In [1]: import numpy as np

In [2]: import numpy.linalg as la

In [3]: np.set_printoptions(precision=2, suppress=True, linewidth=100)

In [4]: M = np.load("case18.npy")

In [5]: print(M)
[[-0.5 -0.5  1.9]
 [ 0.2 -0.9 -2.2]
 [ 1.8 -0.6  0. ]
 [-0.2 -1.2  1. ]
 [ 0.1 -1.3 -1.7]
 [-0.8  0.1 -1.2]
 [ 0.6  1.   0.7]]

In [6]: B = np.c_[M[:, :1] @ np.array([[-2]]), np.array([2, 2, 2, 1, 3, 3, 0])]

In [7]: print(B)
[[ 1.   2. ]
 [-0.4  2. ]
 [-3.6  2. ]
 [ 0.4  1. ]
 [-0.2  3. ]
 [ 1.6  3. ]
 [-1.2  0. ]]

In [8]: print(np.round(la.norm(B - M @ la.lstsq(M, B)[0], axis=0), 2) + 0)
[0.   3.97]

In [9]: print(np.round(la.lstsq(M, B[:, 0])[0], 2) + 0)
[-2.  0.  0.]

In [10]: print(la.matrix_rank(np.c_[M, B]))
4

In [11]: f = np.array([2, 0])

In [12]: print(np.array([np.convolve(row, f, "same") for row in B]))
[[ 2.   4. ]
 [-0.8  4. ]
 [-7.2  4. ]
 [ 0.8  2. ]
 [-0.4  6. ]
 [ 3.2  6. ]
 [-2.4  0. ]]

In [13]: print(np.polyval(f, B[6]))
[-2.4  0. ]

In [14]: print(np.correlate(B[6], B[5], "full"))
[-3.6  -1.92  0.  ]

In [15]: Z = np.array([[-1.7, -0.8, 0.2, -1.7],
    ...:     [0.3, 0.6, 0.6, 1.1],
    ...:     [0.9, -0.7, 0.7, -0.2]])

In [16]: rng = np.random.default_rng(61)

In [17]: X = np.array([[8, 0, 4],
    ...:     [9, 4, 4],
    ...:     [1, 9, 4],
    ...:     [6, 6, 9],
    ...:     [8, 4, 0],
    ...:     [9, 5, 1],
    ...:     [2, 7, 6],
    ...:     [3, 7, 6],
    ...:     [5, 2, 0],
    ...:     [0, 3, 1],
    ...:     [4, 9, 5],
    ...:     [6, 8, 8],
    ...:     [4, 9, 0],
    ...:     [7, 3, 6],
    ...:     [7, 0, 5],
    ...:     [5, 0, 4],
    ...:     [4, 9, 4],
    ...:     [7, 1, 2],
    ...:     [4, 1, 5],
    ...:     [6, 3, 1],
    ...:     [6, 5, 0],
    ...:     [5, 0, 5],
    ...:     [8, 5, 6],
    ...:     [1, 5, 0],
    ...:     [6, 6, 0],
    ...:     [0, 1, 4],
    ...:     [3, 8, 1],
    ...:     [7, 1, 3],
    ...:     [0, 0, 5]]) @ Z + 0.3 * rng.normal(size=(29, 4))

In [18]: print(X.round(2) + 0)
[[-10.17  -9.52   4.72 -14.74]
 [-11.03  -7.4    7.25 -11.98]
 [  4.43   2.63   8.09   7.25]
 [  0.05  -7.28  11.58  -5.15]
 [-12.52  -3.96   3.83  -8.96]
 [-12.75  -5.27   5.65 -10.25]
 [  4.12  -1.71   8.88   2.32]
 [  2.53  -2.83   9.35   1.05]
 [ -8.06  -3.01   2.28  -5.98]
 [  1.86   1.09   2.55   3.07]
 [  0.42  -1.52   9.66   2.54]
 [ -0.26  -6.11  11.54  -2.94]
 [ -4.26   2.     6.19   3.4 ]
 [ -5.27  -7.98   7.66  -9.82]
 [ -7.28  -9.16   4.45 -13.1 ]
 [ -4.78  -6.44   3.91  -8.67]
 [ -0.21  -0.58   8.87   2.99]
 [ -9.86  -6.73   3.53 -11.36]
 [ -1.81  -6.56   5.18  -6.4 ]
 [ -8.5   -3.99   3.75  -6.74]
 [ -8.87  -1.85   4.56  -4.51]
 [ -4.03  -7.39   4.56  -9.62]
 [ -6.74  -8.4    8.84  -9.03]
 [  0.     2.07   3.71   4.21]
 [ -8.65  -1.21   4.67  -3.85]
 [  4.22  -1.89   3.2    0.26]
 [ -1.67   1.61   6.4    3.61]
 [ -8.79  -7.55   4.47 -12.08]
 [  4.48  -3.17   3.53  -1.24]]

In [19]: B = np.c_[X[:, :3] @ np.array([[3, 0, 3], [1, 4, 2], [7, 0, 7]]), np.array([1, -2, -1, 2, 2, 2, -1, 1, -1, 0, 2, -2, -3, -1, -3, 2, -2, 1, 3, 0, 0, 2, -3, -1, -3, 2, -3, -3, 0])]

In [20]: print(B)
[[ -7.   -38.07 -16.51   1.  ]
 [ 10.26 -29.61   2.86  -2.  ]
 [ 72.59  10.54  75.22  -1.  ]
 [ 73.97 -29.11  66.69   2.  ]
 [-14.69 -15.86 -18.65   2.  ]
 [ -3.99 -21.08  -9.26   2.  ]
 [ 72.85  -6.86  71.13  -1.  ]
 [ 70.23 -11.31  67.41   1.  ]
 [-11.24 -12.05 -14.25  -1.  ]
 [ 24.53   4.37  25.62   0.  ]
 [ 67.35  -6.08  65.82   2.  ]
 [ 73.85 -24.45  67.74  -2.  ]
 [ 32.55   8.02  34.56  -3.  ]
 [ 29.8  -31.93  21.82  -1.  ]
 [  0.14 -36.63  -9.02  -3.  ]
 [  6.57 -25.77   0.12   2.  ]
 [ 60.9   -2.31  60.33  -2.  ]
 [-11.62 -26.92 -18.35   1.  ]
 [ 24.26 -26.24  17.7    3.  ]
 [ -3.28 -15.95  -7.26   0.  ]
 [  3.42  -7.41   1.57   0.  ]
 [ 12.42 -29.57   5.03   2.  ]
 [ 33.25 -33.6   24.85  -3.  ]
 [ 28.03   8.29  30.1   -1.  ]
 [  5.54  -4.82   4.33  -3.  ]
 [ 33.15  -7.56  31.26   2.  ]
 [ 41.36   6.44  42.97  -3.  ]
 [ -2.67 -30.22 -10.22  -3.  ]
 [ 34.98 -12.67  31.82   0.  ]]

In [21]: print(la.matrix_rank(np.c_[X, B]))
5

In [22]: print(la.norm(la.qr(X)[0].T @ B, axis=0) ** 2 / ((B ** 2).sum(axis=0) + 1e-12))
[1.   1.   1.   0.14]

In [23]: print(np.round(la.norm(B - X @ la.lstsq(X, B)[0], axis=0), 2) + 0)
[0.   0.   0.   9.77]

In [24]: left, sv, Vh = la.svd(X, full_matrices=False)

In [25]: print(sv / sv[0])
[1.   0.48 0.28 0.02]

In [26]: print(np.round(left.T @ left, 2) + 0)
[[1. 0. 0. 0.]
 [0. 1. 0. 0.]
 [0. 0. 1. 0.]
 [0. 0. 0. 1.]]

In [27]: print(left.shape, sv.shape, Vh.shape)
(29, 4) (4,) (4, 4)

In [28]: left, sv, Vh = la.svd(X)

In [29]: print(sv)
[61.72 29.51 17.43  1.47]

In [30]: B = left[:, :3] @ np.diag(sv[:3]) @ Vh[:3]

In [31]: print(la.matrix_rank(B))
3

In [32]: print(np.round(np.abs(X - B).max(), 2))
0.5

In [33]: O, _ = la.qr(np.array([[0.4, 0.6, 1.2], [1.7, -0.8, 0.4], [0.7, -0.4, -1.4]]))

In [34]: evecs, _ = la.qr(np.array([[-0.1, 1.0, 2.2, 0.1],
    ...:     [1.3, -2.4, -2.0, -0.1],
    ...:     [0.1, -0.9, 1.9, -0.5],
    ...:     [1.2, -2.3, -0.8, 1.6]]))

In [35]: sv = 20 * 0.9 ** np.arange(3)

In [36]: W0 = O[:, :3] * sv @ evecs[:3]

In [37]: print(W0)
[[ 13.15   2.35   4.95 -11.14]
 [ -1.51   9.61  15.77   5.77]
 [ -0.83  15.56  -6.3   -0.63]]

In [38]: C2 = W0.T @ W0

In [39]: print(round(np.trace(C2), 2), round((W0 ** 2).sum(), 2))
986.44 986.44

In [40]: print(la.svd(W0, compute_uv=False) ** 2)
[400.   324.   262.44]

In [41]: print(la.matrix_rank(C2))
3

In [42]: print(np.allclose(C2, C2.T))
True

In [43]: data = np.array([[6.0, -1.0, 4.0, 7.0, 1.0, 6.0],
    ...:     [-1.0, -1.0, 8.0, 4.0, 9.0, 2.0],
    ...:     [-4.0, -7.0, 5.0, 9.0, 4.0, 9.0],
    ...:     [0.0, 0.0, 0.0, 1.0, 2.0, -3.0],
    ...:     [0.0, 0.0, 0.0, 0.0, -2.0, -2.0],
    ...:     [0.0, 0.0, 0.0, 3.0, 0.0, 3.0]])

In [44]: x = np.array([-2, -2, 2, -1, 1, -2])

In [45]: target = data @ x

In [46]: print(target)
[-20.  21.   9.   7.   2.  -9.]

In [47]: print(la.solve(data, -3 * target))
[ 6.  6. -6.  3. -3.  6.]

In [48]: la.solve(data, target[:-1])
ValueError: solve1: Input operand 1 has a mismatch in its core dimension 0, with gufunc signature (m,m),(m)->(m) (size 5 is different from 6)


In [49]: print(la.solve(data, data[:, 5]))
[ 0. -0.  0.  0. -0.  1.]

In [50]: print(la.solve(data, target + data[:, 2]))
[-2. -2.  3. -1.  1. -2.]

In [51]: C2 = data.T @ data

In [52]: print(np.allclose(C2, C2.T))
True

In [53]: print(la.eigvalsh(C2)[::-1])
[451.2   87.07  60.66   9.3    4.08   1.71]

In [54]: A = np.loadtxt("run11.csv", delimiter=",")

In [55]: print(A)
[[-8.   0.6  1.6  1.6]
 [18.   0.7 -0.7 -0.6]
 [10.  -2.4  0.8 -0.2]
 [-6.   0.5 -0.1  0. ]
 [14.  -0.2 -1.6  0.1]
 [ 6.  -1.8  0.6  1.6]
 [ 8.  -0.1 -0.4  1.5]
 [ 2.   0.1  0.8  1. ]]

In [56]: proj = A @ la.solve(A.T @ A, A.T)

In [57]: print(np.round(la.eigvalsh(proj), 2) + 0)
[0. 0. 0. 0. 1. 1. 1. 1.]

In [58]: print(round(la.norm(A[4], 1), 2), round(float(la.norm(A[4], np.inf)), 2))
15.9 14.0

In [59]: print(la.norm(A, axis=0))
[28.71  3.19  2.72  2.96]

In [60]: x = np.array([2, 0, -5, 0])

In [61]: target = A @ x

In [62]: coef, lr = np.zeros(4), 1 / la.norm(A, 2) ** 2

In [63]: for i in range(6):
    ...:     coef -= lr * A.T @ (A @ coef - target)
    ...:     if i % 2 == 0: print(i, round(la.norm(A @ coef - target), 2))
    ...: 
0 11.72
2 11.42
4 11.14

In [64]: print(coef)
[ 2.21  0.04 -0.3  -0.13]

In [65]: B = A + rng.integers(-2, 3, (8, 1)) @ rng.integers(-2, 3, (1, 4))

In [66]: print(B)
[[-6.  -1.4  3.6  2.6]
 [22.  -3.3  3.3  1.4]
 [14.  -6.4  4.8  1.8]
 [-2.  -3.5  3.9  2. ]
 [12.   1.8 -3.6 -0.9]
 [ 8.  -3.8  2.6  2.6]
 [ 4.   3.9 -4.4 -0.5]
 [ 0.   2.1 -1.2  0. ]]

In [67]: print(np.round(la.svd(B - A, compute_uv=False), 2) + 0)
[16.12  0.    0.    0.  ]

In [68]: print(B - A)
[[ 2. -2.  2.  1.]
 [ 4. -4.  4.  2.]
 [ 4. -4.  4.  2.]
 [ 4. -4.  4.  2.]
 [-2.  2. -2. -1.]
 [ 2. -2.  2.  1.]
 [-4.  4. -4. -2.]
 [-2.  2. -2. -1.]]

In [69]: print(np.abs(B - A).sum(axis=1))
[ 7. 14. 14. 14.  7.  7. 14.  7.]

In [70]: B = np.c_[A[:, :1] @ np.array([[0]]), np.array([3, -1, 1, 2, 0, -2, -3, -1])]

In [71]: print(B)
[[ 0.  3.]
 [ 0. -1.]
 [ 0.  1.]
 [ 0.  2.]
 [ 0.  0.]
 [ 0. -2.]
 [ 0. -3.]
 [ 0. -1.]]

In [72]: print(la.matrix_rank(np.c_[A, B]))
5

In [73]: print(la.matrix_rank(B))
1

In [74]: print(la.lstsq(A, B[:, 0])[0])
[0. 0. 0. 0.]

In [75]: print(la.norm(B - A @ la.lstsq(A, B)[0], axis=0))
[0.   4.08]

In [76]: J = np.load("x.npy")

In [77]: print(J)
[[-2 -1  0  1  2  3  4]
 [ 5  6  7  8  9 10 11]
 [12 13 14 15 16 17 18]
 [19 20 21 22 23 24 25]
 [26 27 28 29 30 31 32]
 [33 34 35 36 37 38 39]
 [40 41 42 43 44 45 46]]

In [78]: print(round(la.det(J), 2))
-0.0

In [79]: print((J + J.T) / 2)
[[-2.  2.  6. 10. 14. 18. 22.]
 [ 2.  6. 10. 14. 18. 22. 26.]
 [ 6. 10. 14. 18. 22. 26. 30.]
 [10. 14. 18. 22. 26. 30. 34.]
 [14. 18. 22. 26. 30. 34. 38.]
 [18. 22. 26. 30. 34. 38. 42.]
 [22. 26. 30. 34. 38. 42. 46.]]

In [80]: print(J @ J)
[[ 329  336  343  350  357  364  371]
 [1260 1316 1372 1428 1484 1540 1596]
 [2191 2296 2401 2506 2611 2716 2821]
 [3122 3276 3430 3584 3738 3892 4046]
 [4053 4256 4459 4662 4865 5068 5271]
 [4984 5236 5488 5740 5992 6244 6496]
 [5915 6216 6517 6818 7119 7420 7721]]

In [81]: print(np.round(np.sort(np.abs(la.eigvals(J))), 2) + 0)
[  0.     0.     0.     0.     0.     8.45 162.45]

In [82]: print(round(np.abs(la.eigvals(J)).max(), 2))
162.45

In [83]: F = np.load("dump.npy")

In [84]: print(F)
[[ 1.  0.  0.]
 [ 0.  0.  1.]
 [ 0. -1.  0.]]

In [85]: print(round(la.det(F), 2))
1.0

In [86]: print(F @ F)
[[ 1.  0.  0.]
 [ 0. -1.  0.]
 [ 0.  0. -1.]]

In [87]: print(np.flatnonzero(la.matrix_power((F != 0) + (F.T != 0) + np.eye(3), 3)[1]))
[1 2]

In [88]: f = np.array([3, 2, 3])

In [89]: B = F + np.outer(f, np.eye(3)[2])

In [90]: print(la.matrix_rank(la.inv(B) - la.inv(F), tol=1e-8))
1

In [91]: print(la.matrix_rank(B - F))
1

In [92]: print(B)
[[ 1.  0.  3.]
 [ 0.  0.  3.]
 [ 0. -1.  3.]]

In [93]: B = np.array([[1, 1], [3, 3], [1, 0], [3, 0], [2, 2]])

In [94]: Z = np.array([[4, 9, 8, 4, 4, 3, 6], [2, 8, 6, 1, 6, 7, 5]])

In [95]: E = B @ Z + 0.3 * rng.normal(size=(5, 7))

In [96]: print(E)
[[ 5.84 17.12 13.45  4.98 10.19 10.03 10.76]
 [18.32 50.68 42.41 14.95 29.98 30.11 33.13]
 [ 4.6   9.06  7.53  4.11  3.71  2.86  5.86]
 [12.03 27.37 24.02 11.87 11.74  8.76 17.86]
 [12.06 34.03 28.23  9.35 20.22 20.2  21.3 ]]

In [97]: B = np.array([[0, 3], [0, 2], [1, 2], [1, 1], [2, 2], [3, 0], [1, 1]])

In [98]: print(B.T @ E.T)
[[ 79.67 240.77  33.5  103.51 159.92]
 [114.76 349.14  64.37 192.08 231.8 ]]

In [99]: print(np.einsum("ik,kj->ji", E, B))
[[ 79.67 240.77  33.5  103.51 159.92]
 [114.76 349.14  64.37 192.08 231.8 ]]

In [100]: np.einsum("ij,ij->", E, B)
ValueError: operands could not be broadcast together with remapped shapes [original->remapped]: (5,7)->(5,7) (7,2)->(7,2) 


In [101]: print(np.einsum("ij->j", E))
[ 52.84 138.24 115.64  45.25  75.84  71.96  88.9 ]

In [102]: print(la.matrix_rank(np.vstack([E, B.T])))
7

In [103]: print(E @ B)
[[ 79.67 114.76]
 [240.77 349.14]
 [ 33.5   64.37]
 [103.51 192.08]
 [159.92 231.8 ]]

In [104]: print(la.matrix_rank(E @ B))
2
